>>> import numpy as np
>>> np.set_printoptions(precision=3, suppress=True, linewidth=100, legacy="1.25")
>>> m1 = np.loadtxt("data.csv", delimiter=",")
>>> m1
array([[-2.,  0.,  2.,  0., -3.,  0.,  3.],
       [ 0.,  3.,  0., -1.,  0.,  1.,  0.],
       [ 0.,  0.,  3.,  0., -2.,  0., -3.],
       [ 0.,  1.,  0.,  0.,  0.,  0.,  0.],
       [-2.,  0., -1.,  0., -1.,  0., -3.],
       [ 0., -2.,  0.,  0.,  0., -2.,  0.],
       [ 1.,  0.,  0.,  0.,  3.,  0., -1.]])
>>> np.sort(np.linalg.eigvals(m1).real)
array([-4.133, -1.618, -0.408, -0.408,  0.618,  2.   ,  3.949])
>>> (m1 != 0).astype(int)
array([[1, 0, 1, 0, 1, 0, 1],
       [0, 1, 0, 1, 0, 1, 0],
       [0, 0, 1, 0, 1, 0, 1],
       [0, 1, 0, 0, 0, 0, 0],
       [1, 0, 1, 0, 1, 0, 1],
       [0, 1, 0, 0, 0, 1, 0],
       [1, 0, 0, 0, 1, 0, 1]])
>>> round(float(np.linalg.det(m1)), 3)
234.0
>>> A = np.array([[0, -15, 8, -3], [15, 0, 1, -2], [-8, -1, 0, 3], [3, 2, -3, 0]])
>>> t = np.radians(60)
>>> R = np.eye(4)
>>> R[0, 0] = R[2, 2] = np.cos(t)
>>> R[0, 2], R[2, 0] = -np.sin(t), np.sin(t)
>>> R
array([[ 0.5  ,  0.   , -0.866,  0.   ],
       [ 0.   ,  1.   ,  0.   ,  0.   ],
       [ 0.866,  0.   ,  0.5  ,  0.   ],
       [ 0.   ,  0.   ,  0.   ,  1.   ]])
>>> Y = A @ R.T
>>> np.allclose(A @ A.T, Y @ Y.T)
True
>>> Y
array([[ -6.928, -15.   ,   4.   ,  -3.   ],
       [  6.634,   0.   ,  13.49 ,  -2.   ],
       [ -4.   ,  -1.   ,  -6.928,   3.   ],
       [  4.098,   2.   ,   1.098,   0.   ]])
>>> Y = np.array([[2, 1, 2], [0, 2, 1]])
>>> Z = np.kron(Y, A)
>>> Z
array([[  0, -30,  16,  -6,   0, -15,   8,  -3,   0, -30,  16,  -6],
       [ 30,   0,   2,  -4,  15,   0,   1,  -2,  30,   0,   2,  -4],
       [-16,  -2,   0,   6,  -8,  -1,   0,   3, -16,  -2,   0,   6],
       [  6,   4,  -6,   0,   3,   2,  -3,   0,   6,   4,  -6,   0],
       [  0,   0,   0,   0,   0, -30,  16,  -6,   0, -15,   8,  -3],
       [  0,   0,   0,   0,  30,   0,   2,  -4,  15,   0,   1,  -2],
       [  0,   0,   0,   0, -16,  -2,   0,   6,  -8,  -1,   0,   3],
       [  0,   0,   0,   0,   6,   4,  -6,   0,   3,   2,  -3,   0]])
>>> round(np.linalg.norm(Z, 2), 3), round(float(np.linalg.norm(Y, 2) * np.linalg.norm(A, 2)), 3)
(59.508, 59.508)
>>> Z.shape
(8, 12)
>>> np.linalg.matrix_rank(Z)
8
>>> T = np.stack([Z, 3 * Z, Z[::-1]])
>>> T.sum(axis=0)
array([[   0, -120,   64,  -24,    6,  -56,   26,  -12,    3, -118,   61,  -24],
       [ 120,    0,    8,  -16,   44,   -2,    4,   -2,  112,   -1,    8,  -13],
       [ -64,   -8,    0,   24,   -2,   -4,    2,    8,  -49,   -8,    1,   22],
       [  24,   16,  -24,    0,   12,  -22,    4,   -6,   24,    1,  -16,   -3],
       [   6,    4,   -6,    0,    3, -118,   61,  -24,    6,  -56,   26,  -12],
       [ -16,   -2,    0,    6,  112,   -1,    8,  -13,   44,   -2,    4,   -2],
       [  30,    0,    2,   -4,  -49,   -8,    1,   22,   -2,   -4,    2,    8],
       [   0,  -30,   16,   -6,   24,    1,  -16,   -3,   12,  -22,    4,   -6]])
>>> np.linalg.matrix_rank(T.reshape(3, -1))
2
>>> T.shape
(3, 8, 12)
>>> np.linalg.norm(T, axis=(1, 2))
array([ 93.467, 280.4  ,  93.467])
>>> (T @ Z.T).shape
(3, 8, 8)
>>> W = np.array([[1, 1, 0], [1, 1, 1], [1, 0, 2], [0, 0, 0]])
>>> c = np.array([9, -5, 0])
>>> hid = np.maximum(A @ W + c, 0)
>>> (hid > 0).astype(int)
array([[1, 0, 1],
       [1, 1, 1],
       [0, 0, 0],
       [1, 0, 0]])
>>> (hid > 0).mean(axis=0)
array([0.75, 0.25, 0.5 ])
>>> np.linalg.matrix_rank(hid)
3
>>> Z = np.array([[1, 3, 3], [3, 1, 3], [1, 2, 3]])
>>> hid @ Z
array([[  3,   8,   9],
       [ 57,  89, 111],
       [  0,   0,   0],
       [ 11,  33,  33]])
>>> W @ Z
array([[4, 4, 6],
       [5, 6, 9],
       [3, 7, 9],
       [0, 0, 0]])
>>> (hid @ Z).round(6).argmax(axis=1)
array([2, 2, 0, 1])
>>> Y = A / np.linalg.norm(A, axis=1, keepdims=True)
>>> G = Y @ Y.T
>>> (np.abs(G) > 0.9).astype(int)
array([[1, 0, 0, 0],
       [0, 1, 1, 0],
       [0, 1, 1, 0],
       [0, 0, 0, 1]])
>>> np.argwhere(np.triu(np.abs(G) > 0.95, 1))
array([[1, 2]])
>>> round(np.degrees(np.arccos(np.clip(G[0, 1], -1, 1))), 3)
86.935
>>> X = np.loadtxt("a.csv", delimiter=",")
>>> X
array([[ -2.,   1.,   4.],
       [ -2.,   1.,   3.],
       [ -5.,  -3.,  -2.],
       [ -5.,  -3.,   1.],
       [ -2.,  -1.,   0.],
       [ -1.,   3.,  -3.],
       [  3.,  -1.,  -3.],
       [  2.,  -5.,  -3.],
       [  7., -10.,  -3.],
       [  2.,  -9.,  -4.],
       [ -2., -10.,  -9.],
       [ -4.,  -9., -11.],
       [  0., -14., -16.],
       [  4., -16., -15.],
       [  3., -17., -19.],
       [  1., -22., -17.],
       [  3., -22., -12.],
       [  0., -21., -14.],
       [  5., -25., -18.],
       [  4., -27., -21.],
       [  9., -32., -23.],
       [ 10., -34., -24.],
       [  7., -32., -20.],
       [ 11., -34., -16.],
       [ 12., -33., -13.],
       [ 12., -30., -10.]])
>>> d = np.linalg.norm(X[:, None] - X[None], axis=-1)
>>> np.unravel_index(d.round(6).argmax(), d.shape)
(0, 21)
>>> np.linalg.matrix_rank(d ** 2)
5
>>> d.mean(axis=1).argmax()
21
>>> np.flatnonzero(d[5] < d.mean() / 2)
array([0, 1, 2, 3, 4, 5, 6, 7])
>>> d[5].round(6).argsort(kind="stable")[:4]
array([5, 4, 6, 1])
